>>> import numpy as np
>>> np.set_printoptions(suppress=True, linewidth=160)
>>> F = np.loadtxt("dump.csv", delimiter=",")
>>> F
array([[-3.,  1.,  1.,  0.,  1.,  4.,  3.],
       [-2., -1.,  0., -2.,  1.,  1.,  3.],
       [ 0.,  0.,  0.,  0.,  0.,  0.,  0.],
       [ 1.,  2.,  5.,  3., -2.,  4.,  5.],
       [-2.,  1.,  4., -3., -2.,  5.,  7.],
       [ 0.,  0.,  0.,  0.,  0.,  0.,  0.],
       [-2., -1.,  0., -2.,  1.,  1.,  3.],
       [ 4.,  2.,  5.,  2., -4.,  1.,  4.],
       [ 1.,  2.,  2.,  0.,  0.,  1.,  2.],
       [-1.,  2.,  1.,  2.,  0.,  3.,  0.],
       [ 0.,  0.,  2.,  2.,  1.,  5.,  3.],
       [-4.,  5.,  1.,  4.,  2.,  4., -2.],
       [-3.,  1.,  1.,  0.,  1.,  4.,  3.],
       [-2.,  1.,  4., -3., -2.,  5.,  7.],
       [-2.,  2.,  3.,  2., -1.,  2.,  3.],
       [-5.,  1.,  2., -4., -1.,  3.,  5.],
       [ 1.,  5.,  5.,  4., -2.,  2.,  2.],
       [ 3.,  4.,  6.,  4., -4.,  4.,  4.],
       [ 1.,  5.,  3.,  2., -3., -3., -1.],
       [ 0.,  3.,  0.,  1.,  0., -2., -3.],
       [-1.,  2.,  3.,  4.,  1.,  8.,  3.],
       [ 1.,  4.,  7.,  0., -6.,  3.,  6.],
       [-4.,  4.,  3.,  0., -2.,  5.,  2.],
       [-3.,  0.,  0.,  1.,  2.,  3.,  1.],
       [ 3.,  0.,  2.,  1., -1.,  2.,  2.]])
>>> x0 = np.array([5, 1, -2, 2, 3, -4, 3])
>>> y = F @ x0
>>> np.round(np.linalg.pinv(F) @ F, 2) + 0
array([[1., 0., 0., 0., 0., 0., 0.],
       [0., 1., 0., 0., 0., 0., 0.],
       [0., 0., 1., 0., 0., 0., 0.],
       [0., 0., 0., 1., 0., 0., 0.],
       [0., 0., 0., 0., 1., 0., 0.],
       [0., 0., 0., 0., 0., 1., 0.],
       [0., 0., 0., 0., 0., 0., 1.]])
>>> try:
...     np.linalg.solve(F, y)
... except np.linalg.LinAlgError as e:
...     print(repr(e))
... 
LinAlgError('Last 2 dimensions of the array must be square')
>>> np.round(np.linalg.solve(F.T @ F, F.T @ y), 2)
array([ 5.,  1., -2.,  2.,  3., -4.,  3.])
>>> y
array([-20.,  -7.,   0.,  -4., -28.,   0.,  -7.,  12.,   5., -13.,  -8., -25., -20., -28., -12., -36.,   0.,  -1.,   8.,   4., -21., -17., -42., -16.,   8.])
>>> rng = np.random.default_rng(861675)
>>> y = y + 0.02 * rng.normal(size=25)
>>> y.round(2) + 0
array([-20.01,  -7.03,  -0.02,  -4.02, -27.97,  -0.02,  -6.98,  12.01,   4.97, -13.01,  -7.97, -25.  , -19.96, -28.  , -11.99, -35.97,   0.  ,  -1.  ,   8.01,
         4.  , -20.99, -17.01, -42.  , -16.02,   8.  ])
>>> b, *_ = np.linalg.lstsq(F, y)
>>> np.round(np.linalg.norm(y - F @ b), 2)
np.float64(0.09)
>>> np.round(F.T @ (y - F @ b), 2) + 0
array([0., 0., 0., 0., 0., 0., 0.])
